In [1]: import numpy as np

In [2]: from numpy import linalg as LA

In [3]: np.set_printoptions(suppress=True, linewidth=140)

In [4]: arr = np.load("dump.npy")

In [5]: arr
Out[5]: 
array([[ 2., -1.,  0.],
       [-2.,  0., -1.],
       [ 0.,  0., -3.]])

In [6]: Q, V = LA.qr(arr[:, :1])[0], LA.qr(arr[:, 1:])[0]

In [7]: s = LA.svd(Q.T @ V, compute_uv=False)

In [8]: np.round(np.degrees(np.arccos(s.clip(0, 1))), 3)
Out[8]: array([42.13])

In [9]: round(float(LA.det(arr[::-1])), 3)
Out[9]: -6.0

In [10]: print(np.einsum("ii->", arr))
-1.0

In [11]: round(float(LA.det(arr.T)), 3)
Out[11]: 6.0

In [12]: out = np.array([[5, 1], [2, 0], [1, 1]])

In [13]: np.einsum("ik,kj->ji", arr, out)
Out[13]: 
array([[  8., -11.,  -3.],
       [  2.,  -3.,  -3.]])

In [14]: np.einsum("ik,kj->ij", arr, out)
Out[14]: 
array([[  8.,   2.],
       [-11.,  -3.],
       [ -3.,  -3.]])

In [15]: out.T @ arr.T
Out[15]: 
array([[  8., -11.,  -3.],
       [  2.,  -3.,  -3.]])

In [16]: np.einsum("ij->j", arr)
Out[16]: array([ 0., -1., -4.])

In [17]: E = np.load("m.npy")

In [18]: E
Out[18]: 
array([[-1., -4.,  0.,  0.,  0.],
       [ 3., -2.,  0.,  0.,  0.],
       [ 0.,  0.,  0.,  2.,  1.],
       [ 0.,  0.,  1., -2., -1.],
       [ 0.,  0.,  1.,  2.,  1.]])

In [19]: r = LA.matrix_rank(E)

In [20]: print(r)
4

In [21]: N = LA.svd(E)[2][r:].T

In [22]: LA.matrix_rank(E.T @ E), LA.matrix_rank(E @ E.T)
Out[22]: (np.int64(4), np.int64(4))

In [23]: E @ N
Out[23]: 
array([[0.],
       [0.],
       [0.],
       [0.],
       [0.]])

In [24]: np.allclose(E @ N, 0)
Out[24]: True

In [25]: [int(LA.matrix_rank(E[:, :j + 1])) for j in range(5)]
Out[25]: [1, 2, 3, 4, 4]

In [26]: np.flatnonzero(LA.matrix_power((E != 0) + (E.T != 0) + np.eye(5), 5)[1])
Out[26]: array([0, 1])

In [27]: E @ E
Out[27]: 
array([[-11.,  12.,   0.,   0.,   0.],
       [ -9.,  -8.,   0.,   0.,   0.],
       [  0.,   0.,   3.,  -2.,  -1.],
       [  0.,   0.,  -3.,   4.,   2.],
       [  0.,   0.,   3.,   0.,   0.]])
